>>> import numpy as np
>>> np.set_printoptions(precision=3, suppress=True, linewidth=120)
>>> rng = np.random.default_rng(3408)
>>> theta = rng.uniform(0, 2 * np.pi, 27)
>>> Q, _ = np.linalg.qr(np.array([[-0.1, 0.4], [0.0, 0.6], [0.9, -0.8]]))
>>> X = 10 * np.c_[np.cos(theta), np.sin(theta)] @ Q.T
>>> X
array([[ 2.538,  6.441,  7.216],
       [-3.129, -7.328, -6.042],
       [ 4.287,  7.059, -5.638],
       [ 1.092, -0.024, -9.94 ],
       [-3.908, -8.361, -3.85 ],
       [-1.631, -1.044,  9.811],
       [-1.382, -4.55 , -8.797],
       [ 3.316,  4.633, -8.218],
       [ 4.609,  8.875, -0.062],
       [-1.164, -4.176, -9.012],
       [-0.669, -3.308, -9.413],
       [ 4.665,  8.794, -0.947],
       [ 3.915,  8.369,  3.825],
       [-1.392, -4.567, -8.787],
       [-1.836, -1.458,  9.721],
       [ 1.697,  1.175, -9.785],
       [-3.171, -7.39 , -5.944],
       [-4.266, -7.001,  5.725],
       [ 3.468,  4.985, -7.945],
       [ 3.141,  7.346,  6.015],
       [-3.221, -4.417,  8.374],
       [-2.326, -6.108, -7.568],
       [-3.575, -5.239,  7.731],
       [ 2.304,  2.423, -9.424],
       [-0.197, -2.458, -9.691],
       [-4.509, -7.746,  4.435],
       [-3.499, -7.845, -5.12 ]])
>>> left, sig, Vh = np.linalg.svd(X)
>>> V = Vh[:(sig > 1e-8).sum()]
>>> x = X[24] + 2 * X[3] + rng.integers(2) * np.eye(3)[1]
>>> x
array([  1.987,  -2.505, -29.572])
>>> V.T @ V
array([[ 0.219,  0.405, -0.087],
       [ 0.405,  0.79 ,  0.045],
       [-0.087,  0.045,  0.99 ]])
>>> np.allclose(V.T @ V @ x, x)
True
>>> rank = np.linalg.matrix_rank(X)
>>> rank
np.int64(2)
>>> null = np.linalg.svd(X)[2][rank:].T
>>> [int(np.linalg.matrix_rank(X[:, :j + 1])) for j in range(3)]
[1, 2, 2]
>>> null.shape
(3, 1)
>>> [int(np.linalg.matrix_rank(X[:i])) for i in range(1, len(X) + 1)]
[1, 2, 2, 2, 2, 2, 2, 2, 2, 2, 2, 2, 2, 2, 2, 2, 2, 2, 2, 2, 2, 2, 2, 2, 2, 2, 2]
>>> left, sig, Vh = np.linalg.svd(X)
>>> np.argmax(sig[:-1] / (sig[1:] + 1e-6)) + 1
np.int64(2)
>>> sig.round(3) + 0
array([39.461, 33.805,  0.   ])
>>> Y = left[:, :2] @ np.diag(sig[:2]) @ Vh[:2]
>>> round(float(np.abs(X - Y).max()), 3)
0.0
>>> np.linalg.matrix_rank(Y)
np.int64(2)
>>> round(np.linalg.norm(X - Y, 2), 3), round(float(sig[2]), 3)
(np.float64(0.0), 0.0)
>>> E = np.load("block10.npy")
>>> E
array([[-1.108, -1.002, -2.932],
       [-0.916, -1.097, -3.127],
       [-0.975, -0.93 , -2.891],
       [-1.042, -1.193, -2.884],
       [-1.905,  4.019, -4.033],
       [-1.975,  3.924, -4.011],
       [-2.025,  4.189, -4.021],
       [-1.943,  3.945, -4.073],
       [-5.131,  3.087,  3.144],
       [-5.005,  3.067,  3.113],
       [-4.749,  2.995,  3.202],
       [-5.164,  2.869,  2.851]])
>>> cen = (E - E.mean(axis=0)) / E.std(axis=0)
>>> np.argwhere(np.abs(cen) > 2)
array([], shape=(0, 2), dtype=int64)
>>> beta = np.linalg.lstsq(np.delete(cen, 1, axis=1), cen[:, 1])[0]
>>> np.abs(beta).argmax()
np.int64(0)
>>> beta
array([-2.597, -2.221])
>>> z = E[:, 2] > np.median(E[:, 2])
>>> u = E[z].mean(axis=0) - E[~z].mean(axis=0)
>>> round(float((((E - E.mean(axis=0)) @ u > 0) == z).mean()), 3)
0.833
>>> z.astype(int)
array([0, 0, 1, 1, 0, 0, 0, 0, 1, 1, 1, 1])
>>> np.argsort(-np.abs(u).round(6), kind="stable")
array([2, 0, 1])
>>> u
array([-2.032, -0.68 ,  4.789])
>>> D = np.linalg.norm(E[:, None] - E[None], axis=-1)
>>> np.linalg.matrix_rank(D ** 2)
np.int64(5)
>>> (D + 1e9 * np.eye(12)).round(6).argmin(axis=1)
array([2, 0, 0, 0, 7, 7, 4, 5, 9, 8, 9, 9])
>>> D[11]
array([8.055, 8.337, 8.059, 8.147, 7.703, 7.64 , 7.669, 7.712, 0.367, 0.365, 0.558, 0.   ])
>>> np.flatnonzero(D[11] < D.mean() / 2)
array([ 8,  9, 10, 11])
>>> F = np.loadtxt("w.csv", delimiter=",")
>>> F
array([[ 4.84 , -0.111, -1.711],
       [-2.379, -1.225,  3.914],
       [-5.729, -0.371, -2.92 ],
       [-1.023,  0.903,  4.946],
       [ 2.882,  0.055, -0.318],
       [-2.009,  0.351,  2.708],
       [-2.132,  2.496, -0.588],
       [-1.431,  0.458,  2.343],
       [-0.766, -0.745, -1.862],
       [ 0.064, -0.11 , -3.197],
       [ 0.64 ,  0.352, -2.341],
       [-3.949,  0.403, -2.503],
       [-0.547, -0.959, -3.526],
       [ 5.265, -0.274,  0.052],
       [-0.849,  0.773, -0.526],
       [ 1.691,  2.864,  2.22 ],
       [-3.618, -1.805,  0.632],
       [-0.434, -0.296, -2.233],
       [-0.014,  2.39 , -1.231],
       [-1.641, -3.241, -0.768],
       [-3.323, -1.904,  1.688],
       [-1.666,  3.63 ,  0.16 ],
       [-0.569, -1.022,  1.039]])
>>> cen = F - F.mean(axis=0)
>>> V = np.linalg.svd(cen)[2][:2]
>>> Y = cen - cen @ V.T @ V
>>> round(np.linalg.norm(Y) / np.linalg.norm(cen), 3)
np.float64(0.408)
>>> np.linalg.norm(Y, axis=1).round(6).argmax()
np.int64(21)
>>> Y.std(axis=0)
array([0.241, 1.498, 0.181])
>>> proj = F @ np.linalg.solve(F.T @ F, F.T)
>>> round(np.trace(proj), 3)
np.float64(3.0)
>>> np.allclose(proj @ proj, proj)
True
>>> np.round(np.linalg.eigvalsh(proj), 3) + 0
array([0., 0., 0., 0., 0., 0., 0., 0., 0., 0., 0., 0., 0., 0., 0., 0., 0., 0., 0., 0., 1., 1., 1.])
>>> proj @ F[:, 1]
array([-0.111, -1.225, -0.371,  0.903,  0.055,  0.351,  2.496,  0.458, -0.745, -0.11 ,  0.352,  0.403, -0.959, -0.274,
        0.773,  2.864, -1.805, -0.296,  2.39 , -3.241, -1.904,  3.63 , -1.022])
>>> m1 = np.load("run0.npy")
>>> m1
array([[-2.507, -9.633,  0.959],
       [-9.183, -2.342,  3.192],
       [-9.451, -0.18 ,  3.264],
       [ 7.847,  5.55 , -2.762],
       [-2.701, -9.574,  1.025],
       [-3.462, -9.293,  1.285],
       [-7.234, -6.412,  2.559],
       [-7.911, -5.447,  2.783],
       [-7.722,  5.794,  2.609],
       [-8.273, -4.809,  2.902],
       [-3.79 , -9.148,  1.397],
       [-0.327, -9.992,  0.21 ],
       [ 8.598,  4.126, -3.008],
       [ 7.515, -6.091, -2.535]])
>>> def softmax(z):
...     e = np.exp(z - z.max(axis=-1, keepdims=True))
...     return e / e.sum(axis=-1, keepdims=True)
... 
>>> np.round(softmax(10 * m1[12]), 3) + 0
array([1., 0., 0.])
>>> np.round(softmax(m1[12] + 3), 3) + 0
array([0.989, 0.011, 0.   ])
>>> softmax(m1).sum(axis=1)
array([1., 1., 1., 1., 1., 1., 1., 1., 1., 1., 1., 1., 1., 1.])
>>> att = m1 @ m1.T / np.sqrt(3)
>>> softmax(att).round(6).argmax(axis=1)
array([ 0,  1,  2,  3,  4,  5,  6,  7,  8,  9, 10, 11, 12, 13])
>>> m1 @ m1
Traceback (most recent call last):
  File "<python-input-65>", line 1, in <module>
    m1 @ m1
    ~~~^~~~
ValueError: matmul: Input operand 1 has a mismatch in its core dimension 0, with gufunc signature (n?,k),(k,m?)->(n?,m?) (size 14 is different from 3)
>>> cov = m1.T @ m1
>>> cov
array([[ 648.645,  261.108, -226.414],
       [ 261.108,  672.27 ,  -96.63 ],
       [-226.414,  -96.63 ,   79.085]])
>>> np.allclose(cov, cov.T)
True
>>> np.round(np.linalg.eigvalsh(cov)[::-1], 3) + 0
array([979.731, 420.269,   0.   ])
>>> np.diag(cov)
array([648.645, 672.27 ,  79.085])
>>> np.linalg.matrix_rank(cov)
np.int64(2)
>>> np.linalg.matrix_rank(m1, rtol=0.1)
np.int64(2)
>>> np.argsort(-np.linalg.norm(m1, axis=0).round(6), kind="stable")[:3]
array([1, 0, 2])
>>> rank = np.linalg.matrix_rank(m1)
>>> rank
np.int64(2)
>>> null = np.linalg.svd(m1)[2][rank:].T
>>> np.round(null @ null.T, 3) + 0
array([[0.106, 0.003, 0.308],
       [0.003, 0.   , 0.009],
       [0.308, 0.009, 0.893]])
>>> [int(np.linalg.matrix_rank(m1[:i])) for i in range(1, len(m1) + 1)]
[1, 2, 2, 2, 2, 2, 2, 2, 2, 2, 2, 2, 2, 2]
>>> [int(np.linalg.matrix_rank(m1[:, :j + 1])) for j in range(3)]
[1, 2, 2]
>>> np.linalg.matrix_rank(m1.T @ m1), np.linalg.matrix_rank(m1 @ m1.T)
(np.int64(2), np.int64(2))
>>> feats = np.array([[0, 1, 1, 0], [1, 0, 1, 0], [1, 1, 0, 0], [0, 0, 0, 0]])
>>> feats
array([[0, 1, 1, 0],
       [1, 0, 1, 0],
       [1, 1, 0, 0],
       [0, 0, 0, 0]])
>>> # equal to its transpose
>>> w, V = np.linalg.eigh(feats)
>>> w.sum(), np.trace(feats)
(np.float64(0.0), np.int64(0))
>>> np.unique(w.round(6) + 0, return_counts=True)[1]
array([2, 1, 1])
>>> np.linalg.eigvalsh(feats + 2 * np.eye(4))
array([1., 1., 2., 4.])
>>> np.linalg.eigvalsh(feats @ feats)
array([0., 1., 1., 4.])
>>> np.round(V.T @ feats @ V, 3) + 0
array([[-1.,  0.,  0.,  0.],
       [ 0., -1.,  0.,  0.],
       [ 0.,  0.,  0.,  0.],
       [ 0.,  0.,  0.,  2.]])
>>> left, sig, Vh = np.linalg.svd(feats)
>>> np.argmax(sig[:-1] / (sig[1:] + 1e-6)) + 1
np.int64(3)
>>> Y = left[:, :3] @ np.diag(sig[:3]) @ Vh[:3]
>>> np.round(np.linalg.norm(feats - Y) / np.linalg.norm(feats), 3)
np.float64(0.0)
>>> np.linalg.matrix_rank(Y)
np.int64(3)
>>> Y.round(3) + 0
array([[0., 1., 1., 0.],
       [1., 0., 1., 0.],
       [1., 1., 0., 0.],
       [0., 0., 0., 0.]])
>>> feats @ feats
array([[2, 1, 1, 0],
       [1, 2, 1, 0],
       [1, 1, 2, 0],
       [0, 0, 0, 0]])
>>> np.argwhere(np.triu(feats))
array([[0, 1],
       [0, 2],
       [1, 2]])
>>> L = np.diag(feats.sum(axis=1)) - feats
>>> round(np.linalg.det(L[1:, 1:]))
0
>>> L
array([[ 2, -1, -1,  0],
       [-1,  2, -1,  0],
       [-1, -1,  2,  0],
       [ 0,  0,  0,  0]])
>>> np.round(np.linalg.eigvalsh(L), 3) + 0
array([0., 0., 3., 3.])
>>> L @ np.ones(4)
array([0., 0., 0., 0.])
>>> np.argsort(-np.linalg.norm(feats, axis=0).round(6), kind="stable")[:3]
array([0, 1, 2])
>>> np.linalg.cond(feats) > 100
np.True_
>>> np.round(np.linalg.norm(feats, 2) / np.linalg.norm(feats), 3)
np.float64(0.816)
>>> data = np.array([[-1.0, -3.0, 8.0, -4.0],
...     [-2.0, -6.0, 16.0, -8.0],
...     [-2.0, -11.0, 25.0, -12.0],
...     [-2.0, -11.0, 24.0, -11.0]])
>>> proj = np.triu(np.array([[3, 0, 1, 1], [-3, 2, 3, 1], [3, -3, 1, 1], [-2, 1, 1, 2]]), 1) + np.eye(4)
>>> Y = proj @ data @ np.linalg.inv(proj)
>>> np.round(np.poly(Y), 3) + 0
array([ 1., -7., 11., -5.,  0.])
>>> round(float(np.linalg.det(Y)), 3)
0.0
>>> np.trace(Y), np.trace(data)
(np.float64(7.0), np.float64(7.0))
>>> np.linalg.matrix_rank(Y)
np.int64(3)
